$ python -q
>>> import numpy as np
>>> np.set_printoptions(precision=3, suppress=True, linewidth=100, sign=" ")
>>> m1 = np.array([[3, 3], [-2, 1]])
>>> m1[0] = m1[1]
>>> m1
array([[-2,  1],
       [-2,  1]])
>>> # rows and columns are dependent
>>> r0, r1 = m1[0], m1[1]
>>> r0 @ r0
np.int64(5)
>>> pr = (r0 @ r1) / (r0 @ r0) * r0
>>> r1 - pr
array([ 0.,  0.])
>>> pr
array([-2.,  1.])
>>> (r1 - pr) @ r0
np.float64(0.0)
>>> round(float(np.linalg.norm(r0 + r1) ** 2 + np.linalg.norm(r0 - r1) ** 2), 3)
20.0
>>> np.count_nonzero(m1)
np.int64(4)
>>> m1 - m1[0]
array([[ 0,  0],
       [ 0,  0]])
>>> np.diff(m1, axis=0)
array([[ 0,  0]])
>>> np.linalg.matrix_rank(m1)
np.int64(1)
>>> m1.sum(axis=1)
array([-1, -1])
>>> np.unravel_index(np.abs(m1).argmax(), m1.shape)
(np.int64(0), np.int64(0))
>>> m1[2]
Traceback (most recent call last):
  File "<python-input-19>", line 1, in <module>
    m1[2]
    ~~^^^
IndexError: index 2 is out of bounds for axis 0 with size 2
>>> np.zeros(2, 2)
Traceback (most recent call last):
  File "<python-input-20>", line 1, in <module>
    np.zeros(2, 2)
    ~~~~~~~~^^^^^^
TypeError: Cannot interpret '2' as a data type
>>> round(np.linalg.norm(m1), 3)
np.float64(3.162)
>>> m1.sum(axis=0)
array([-4,  2])
>>> m1.shape
(2, 2)
>>> Uu, sv, Vh = np.linalg.svd(m1)
>>> evecs = Vh[:(sv > 1e-8).sum()]
>>> rng = np.random.default_rng(77)
>>> vec = m1[1] + -2 * m1[0] + rng.integers(2) * np.eye(2)[0]
>>> vec
array([ 2., -1.])
>>> np.allclose(evecs.T @ evecs @ vec, vec)
True
>>> evecs.T @ evecs
array([[ 0.8, -0.4],
       [-0.4,  0.2]])
>>> np.diag(evecs.T @ evecs)
array([ 0.8,  0.2])
>>> round(float(np.linalg.norm(vec - evecs.T @ evecs @ vec)), 3)
0.0
>>> K = np.diag(np.array([5, 0, -4, -2])) + 4 * np.eye(4, k=1) + 4 * np.eye(4, k=-1)
>>> K
array([[ 5.,  4.,  0.,  0.],
       [ 4.,  0.,  4.,  0.],
       [ 0.,  4., -4.,  4.],
       [ 0.,  0.,  4., -2.]])
>>> Uu, sv, Vh = np.linalg.svd(K, full_matrices=False)
>>> round(float(np.sqrt((sv ** 2).sum())), 3), np.round(np.linalg.norm(K), 3)
(11.874, np.float64(11.874))
>>> Y = np.array([[-3, -3], [0, -3]])
>>> C = np.kron(Y, m1)
>>> np.linalg.matrix_rank(C)
np.int64(2)
>>> w, evecs = np.linalg.eigh(K)
>>> vec = np.array([2, 3, 3, 3])
>>> vec @ K @ vec
np.float64(158.0)
>>> (np.sign(evecs[:, -1].round(6)) == np.sign(evecs[0, -1].round(6))).astype(int)
array([ 1,  1,  1,  1])
>>> round(float(vec @ K @ vec / (vec @ vec)), 3), np.round(w[0], 3), round(float(w[-1]), 3)
(5.097, np.float64(-8.588), 7.647)
>>> data = np.load("m.npy")
>>> data
array([[ 0.5,  0.5,  0. ,  0. ],
       [ 0. ,  0.5,  0. ,  0.5],
       [ 0. ,  0. ,  1. ,  0. ],
       [ 0. ,  0. ,  0.5,  0.5]])
>>> Y = np.array([[-2, 0, 1], [-1, 1, 0]])
>>> C = np.kron(Y, data)
>>> C
array([[-1. , -1. , -0. , -0. ,  0. ,  0. ,  0. ,  0. ,  0.5,  0.5,  0. ,  0. ],
       [-0. , -1. , -0. , -1. ,  0. ,  0. ,  0. ,  0. ,  0. ,  0.5,  0. ,  0.5],
       [-0. , -0. , -2. , -0. ,  0. ,  0. ,  0. ,  0. ,  0. ,  0. ,  1. ,  0. ],
       [-0. , -0. , -1. , -1. ,  0. ,  0. ,  0. ,  0. ,  0. ,  0. ,  0.5,  0.5],
       [-0.5, -0.5, -0. , -0. ,  0.5,  0.5,  0. ,  0. ,  0. ,  0. ,  0. ,  0. ],
       [-0. , -0.5, -0. , -0.5,  0. ,  0.5,  0. ,  0.5,  0. ,  0. ,  0. ,  0. ],
       [-0. , -0. , -1. , -0. ,  0. ,  0. ,  1. ,  0. ,  0. ,  0. ,  0. ,  0. ],
       [-0. , -0. , -0.5, -0.5,  0. ,  0. ,  0.5,  0.5,  0. ,  0. ,  0. ,  0. ]])
>>> w, evecs = np.linalg.eigh(K)
>>> np.round(evecs.T @ K @ evecs, 3) + 0
array([[-8.588,  0.   ,  0.   ,  0.   ],
       [ 0.   , -2.124,  0.   ,  0.   ],
       [ 0.   ,  0.   ,  2.065,  0.   ],
       [ 0.   ,  0.   ,  0.   ,  7.647]])
>>> np.round(evecs @ np.diag(w) @ evecs.T, 3) + 0
array([[ 5.,  4.,  0.,  0.],
       [ 4.,  0.,  4.,  0.],
       [ 0.,  4., -4.,  4.],
       [ 0.,  0.,  4., -2.]])
>>> np.unique(m1.round(6), axis=0).shape
(1, 2)
>>> round(float(np.trace(np.linalg.pinv(m1) @ m1)), 3)
1.0
>>> np.linalg.lstsq(m1[:-1].T, m1[-1])[2]
np.int32(1)
>>> data.reshape(-1, 2)
array([[ 0.5,  0.5],
       [ 0. ,  0. ],
       [ 0. ,  0.5],
       [ 0. ,  0.5],
       [ 0. ,  0. ],
       [ 1. ,  0. ],
       [ 0. ,  0. ],
       [ 0.5,  0.5]])
>>> data.ravel(order="F")
array([ 0.5,  0. ,  0. ,  0. ,  0.5,  0.5,  0. ,  0. ,  0. ,  0. ,  1. ,  0.5,  0. ,  0.5,  0. ,
        0.5])
>>> data.reshape(2, -1)
array([[ 0.5,  0.5,  0. ,  0. ,  0. ,  0.5,  0. ,  0.5],
       [ 0. ,  0. ,  1. ,  0. ,  0. ,  0. ,  0.5,  0.5]])
>>> blk = data.reshape(4, 2, -1)
>>> blk.shape
(4, 2, 2)
>>> blk.transpose(1, 0, 2)
array([[[ 0.5,  0.5],
        [ 0. ,  0.5],
        [ 0. ,  0. ],
        [ 0. ,  0. ]],

       [[ 0. ,  0. ],
        [ 0. ,  0.5],
        [ 1. ,  0. ],
        [ 0.5,  0.5]]])
>>> proj = np.triu(np.array([[2, -1, 1, 0], [0, 1, 1, -1], [-2, -1, 0, 0], [-2, 2, 0, -1]]), 1) + np.eye(4)
>>> Y = proj @ data @ np.linalg.inv(proj)
>>> np.poly(Y)
array([ 1.   , -2.5  ,  2.25 , -0.875,  0.125])
>>> np.linalg.matrix_rank(Y)
np.int64(4)
>>> np.trace(Y), np.trace(data)
(np.float64(2.5), np.float64(2.5))
>>> J = np.array([[0, 1], [1, 0]])
>>> # equal to its transpose
>>> proj = np.triu(np.array([[1, 2], [2, 2]]), 1) + np.eye(2)
>>> Y = proj @ J @ np.linalg.inv(proj)
>>> np.linalg.matrix_rank(Y)
np.int64(2)
>>> np.trace(Y), np.trace(J)
(np.float64(0.0), np.int64(0))
>>> w, evecs = np.linalg.eigh(J)
>>> vec = np.array([2, 4])
>>> np.abs(J).sum(axis=1).max(), np.abs(w).max()
(np.int64(1), np.float64(1.0))
>>> vec @ J @ vec / (vec @ vec), w[0], w[-1]
(np.float64(0.8), np.float64(-1.0), np.float64(1.0))
>>> w, evecs = np.linalg.eigh(J)
>>> np.round(evecs.T @ evecs, 3) + 0
array([[ 1.,  0.],
       [ 0.,  1.]])
>>> np.abs(evecs[:, -1]).round(6).argmax()
np.int64(0)
>>> np.abs(evecs[:, -1])
array([ 0.707,  0.707])
>>> w.sum(), np.trace(J)
(np.float64(0.0), np.int64(0))
>>> w
array([-1.,  1.])
>>> np.linalg.eigvalsh(J + 4 * np.eye(2))
array([ 3.,  5.])
>>> vec = np.array([0, 1])
>>> target = J @ vec
>>> b, lr = np.zeros(2), 1 / np.linalg.norm(J, 2) ** 2
>>> for i in range(4):
...     b -= lr * J.T @ (J @ b - target)
...     if i % 1 == 0: print(i, round(np.linalg.norm(J @ b - target), 3))
... 
0 0.0
1 0.0
2 0.0
3 0.0
>>> b
array([ 0.,  1.])
>>> round(np.linalg.cond(J), 3)
np.float64(1.0)
>>> X = np.load("test18.npy")
>>> X
array([[ 9,  1, -1, -5],
       [ 7,  5,  8, -8],
       [ 3,  5, -4, -1],
       [ 2, -4, -9,  3]])
>>> # null space of dimension 1
>>> np.linalg.norm(X, axis=1).argmax()
np.int64(1)
>>> round(float(np.linalg.norm(X[3], 1)), 3), np.round(np.linalg.norm(X[3], np.inf), 3)
(18.0, np.float64(9.0))
>>> W0 = np.load("data.npy")
>>> W0
array([[ 2,  0,  0],
       [ 0,  9,  0],
       [ 0,  0,  2]])
>>> w, evecs = np.linalg.eig(W0)
>>> W0 @ evecs[:, 0] - w[0] * evecs[:, 0]
array([ 0.,  0.,  0.])
>>> np.prod(w)
np.float64(36.0)
>>> np.sort(np.linalg.eigvals(W0 @ W0))
array([  4.,   4.,  81.])
>>> w
array([ 2.,  9.,  2.])
>>> np.sort(np.linalg.eigvals(np.linalg.inv(W0)))
array([ 0.111,  0.5  ,  0.5  ])
>>> Y = W0 + rng.integers(-2, 3, (3, 1)) @ rng.integers(-2, 3, (1, 3))
>>> Y
array([[ 3, -1,  2],
       [ 1,  8,  2],
       [ 0,  0,  2]])
>>> Y - W0
array([[ 1, -1,  2],
       [ 1, -1,  2],
       [ 0,  0,  0]])
>>> np.linalg.matrix_power(W0 - np.diag(np.diag(W0)), 3)
array([[ 0,  0,  0],
       [ 0,  0,  0],
       [ 0,  0,  0]])
>>> np.sort(np.linalg.eigvals(W0))
array([ 2.,  2.,  9.])
>>> np.prod(np.diag(W0)), round(np.linalg.det(W0), 3)
(np.int64(36), np.float64(36.0))
>>> [int(np.linalg.matrix_rank(np.linalg.matrix_power(W0, p))) for p in range(1, 4)]
[3, 3, 3]
>>> arr = np.load("case19.npy")
>>> arr
array([[ 1, -1,  1, -1],
       [ 1,  0,  0,  0],
       [ 1,  1,  1,  1],
       [ 1,  2,  4,  8]])
>>> # row 3 is much longer than the rest
>>> arr @ arr
array([[ 0, -2, -2, -8],
       [ 1, -1,  1, -1],
       [ 4,  2,  6,  8],
       [15, 19, 37, 67]])
>>> np.trace(arr)
np.int64(10)
>>> arr.inv()
Traceback (most recent call last):
  File "<python-input-115>", line 1, in <module>
    arr.inv()
    ^^^^^^^
AttributeError: 'numpy.ndarray' object has no attribute 'inv'
>>> (arr - arr.T) / 2
array([[ 0. , -1. ,  0. , -1. ],
       [ 1. ,  0. , -0.5, -1. ],
       [ 0. ,  0.5,  0. , -1.5],
       [ 1. ,  1. ,  1.5,  0. ]])
>>> np.sort(np.abs(np.linalg.eigvals(arr)))
array([ 0.849,  0.849,  2.   ,  8.327])
>>> np.linalg.determinant(arr)
Traceback (most recent call last):
  File "<python-input-118>", line 1, in <module>
    np.linalg.determinant(arr)
    ^^^^^^^^^^^^^^^^^^^^^
AttributeError: module 'numpy.linalg' has no attribute 'determinant'
>>> np.allclose(arr, arr.T)
False
